$ python3 -q
>>> import numpy as np
>>> from numpy import linalg as LA
>>> np.set_printoptions(suppress=True, linewidth=140)
>>> def tidy(a):
...     return np.round(a, 1) + 0
... 
>>> W0 = np.load("sample11.npy")
>>> print(W0)
[[ -8  -6  -1]
 [ -2 -15  -5]
 [ -2  -6 -13]
 [-10  -6  -4]
 [-12 -11   5]
 [-19  -3   4]
 [-14  -6   0]
 [-19 -14  -8]
 [-17 -12 -15]
 [-22  -3 -22]
 [-28   2 -13]
 [-25  -7 -17]
 [-32 -14 -11]
 [-33 -19 -16]
 [-30 -19 -21]]
>>> P = W0 @ LA.solve(W0.T @ W0, W0.T)
>>> print(tidy(np.diag(P)))
[0.  0.3 0.2 0.  0.3 0.3 0.1 0.1 0.1 0.3 0.4 0.2 0.2 0.2 0.2]
>>> print(LA.matrix_rank(np.eye(15) - P))
12
>>> print(np.allclose(P @ P, P))
True
>>> print(tidy(np.trace(P)))
3.0
>>> d = LA.norm(W0[:, None] - W0[None], axis=-1)
>>> print((d + 1e9 * np.eye(15)).round(6).argmin(axis=1))
[ 3  0  1  0  6  6  3  8  7 11 11  9 13 14 13]
>>> print(tidy(LA.norm(W0 - W0.mean(axis=0), axis=1)))
[13.4 17.7 17.  10.2 15.5 14.6 10.6  4.9  6.6 14.8 15.4 10.6 14.7 19.  19.4]
>>> print(tidy(LA.norm(W0, axis=1)))
[10.  15.9 14.5 12.3 17.  19.6 15.2 24.9 25.7 31.3 30.9 31.  36.6 41.3 41.3]
>>> feats = np.load("test16.npy")
>>> print(tidy(feats))
[[ 2.5  0.9  0.1 -0.3]
 [ 0.9  1.2 -0.4 -0.1]
 [ 0.1 -0.4  0.3  0.2]
 [-0.3 -0.1  0.2  1. ]]
>>> # rows and columns are dependent
>>> w1 = np.array([[8, 2], [3, 4], [1, 1], [8, 1]])
>>> beta = np.array([1, 2])
>>> hid = np.maximum(feats @ w1 + beta, 0)
>>> print(tidy(hid))
[[20.7 10.2]
 [10.8  8.2]
 [ 2.   0.9]
 [ 6.5  2.2]]
>>> print((hid > 0).mean(axis=0))
[1. 1.]
>>> C = np.array([[3, -2], [3, -1]])
>>> print((hid @ C).round(6).argmax(axis=1))
[0 0 0 0]
>>> print(w1 @ C)
[[ 30 -18]
 [ 21 -10]
 [  6  -3]
 [ 27 -17]]
>>> print(tidy(hid @ C))
[[ 93.  -51.7]
 [ 57.  -29.8]
 [  8.6  -4.9]
 [ 25.9 -15.1]]
